$ ipython --no-banner

In [1]: import numpy as np

In [2]: import numpy.linalg as la

In [3]: np.set_printoptions(precision=2, suppress=True, linewidth=140, floatmode="fixed")

In [4]: s = 3 * 0.9 ** np.arange(4)

In [5]: O, _ = la.qr(np.array([[-0.1, -0.8, 1.0, 1.6],
   ...:     [-0.8, 0.2, 0.4, -0.5],
   ...:     [1.0, -1.4, -0.6, -0.5],
   ...:     [-0.7, 0.5, 1.0, -0.6]]))

In [6]: rng = np.random.default_rng(21390)

In [7]: X = rng.normal(size=(19, 4)) * s @ O

In [8]: X
Out[8]: 
array([[ 1.90,  5.00,  0.01,  2.17],
       [ 2.05, -1.12,  1.63,  7.38],
       [-3.49,  4.18,  1.02, -0.46],
       [ 2.20,  2.60, -3.60,  2.39],
       [ 3.48,  1.37, -2.46,  2.94],
       [ 2.02, -2.58, -2.64,  2.34],
       [-3.69, -2.30,  2.46,  0.34],
       [-1.11,  0.08, -2.96,  0.60],
       [ 0.86,  3.57,  1.97,  1.41],
       [ 3.01,  2.22,  1.97, -0.26],
       [-0.14,  1.29, -1.91,  2.14],
       [-3.12,  2.29,  2.87,  2.37],
       [-0.61, -0.80, -3.49,  2.98],
       [-5.16,  3.07,  1.81,  2.74],
       [-0.78,  4.06,  3.71,  3.93],
       [-0.91,  5.83, -1.05,  4.22],
       [ 2.21, -6.14,  3.02, -0.20],
       [ 1.09,  5.06, -2.59,  1.57],
       [ 0.58,  0.72,  0.42,  0.44]])

In [9]: dist = la.norm(X[:, None] - X[None], axis=-1)

In [10]: dist.mean(axis=1).argmax()
Out[10]: np.int64(16)

In [11]: np.flatnonzero(dist[15] < dist.mean() / 2)
Out[11]: array([15])

In [12]: x0 = np.array([0, 2, 9, 6])

In [13]: target = X @ x0

In [14]: np.round(la.lstsq(X, target)[0], 2) + 0
Out[14]: array([0.00, 2.00, 9.00, 6.00])

In [15]: np.round(la.pinv(X) @ X, 2) + 0
Out[15]: 
array([[1.00, 0.00, 0.00, 0.00],
       [0.00, 1.00, 0.00, 0.00],
       [0.00, 0.00, 1.00, 0.00],
       [0.00, 0.00, 0.00, 1.00]])

In [16]: target = target + 0.3 * rng.normal(size=19)

In [17]: target
Out[17]: 
array([ 22.99,  56.74,  14.61, -13.20,  -1.80, -15.11,  19.63, -23.00,  32.36,  20.89,  -1.94,  45.45, -14.92,  38.36,  64.84,  27.81,
        13.32,  -3.80,   7.70])

In [18]: c, *_ = la.lstsq(X, target)

In [19]: c
Out[19]: array([-0.03,  1.99,  8.98,  5.99])

In [20]: np.round(X.T @ (target - X @ c), 2) + 0
Out[20]: array([0.00, 0.00, 0.00, 0.00])

In [21]: c.round()
Out[21]: array([-0.00,  2.00,  9.00,  6.00])

In [22]: M2 = np.c_[X[:, :2] @ np.array([[0, 1], [3, 3]]), np.array([-1, -3, 0, -3, -3, -2, 3, 2, -3, -3, -1, 1, 3, -3, 0, -2, 0, 3, 0])]

In [23]: M2
Out[23]: 
array([[ 15.00,  16.90,  -1.00],
       [ -3.37,  -1.32,  -3.00],
       [ 12.53,   9.04,   0.00],
       [  7.80,   9.99,  -3.00],
       [  4.12,   7.60,  -3.00],
       [ -7.74,  -5.72,  -2.00],
       [ -6.89, -10.58,   3.00],
       [  0.23,  -0.88,   2.00],
       [ 10.72,  11.58,  -3.00],
       [  6.66,   9.67,  -3.00],
       [  3.87,   3.73,  -1.00],
       [  6.88,   3.76,   1.00],
       [ -2.40,  -3.01,   3.00],
       [  9.22,   4.06,  -3.00],
       [ 12.19,  11.42,   0.00],
       [ 17.48,  16.58,  -2.00],
       [-18.41, -16.20,   0.00],
       [ 15.19,  16.28,   3.00],
       [  2.17,   2.75,   0.00]])

In [24]: np.round(la.lstsq(X, M2[:, 0])[0], 2) + 0
Out[24]: array([0.00, 3.00, 0.00, 0.00])

In [25]: la.matrix_rank(np.c_[X, M2])
Out[25]: np.int64(5)

In [26]: la.matrix_rank(M2)
Out[26]: np.int64(3)
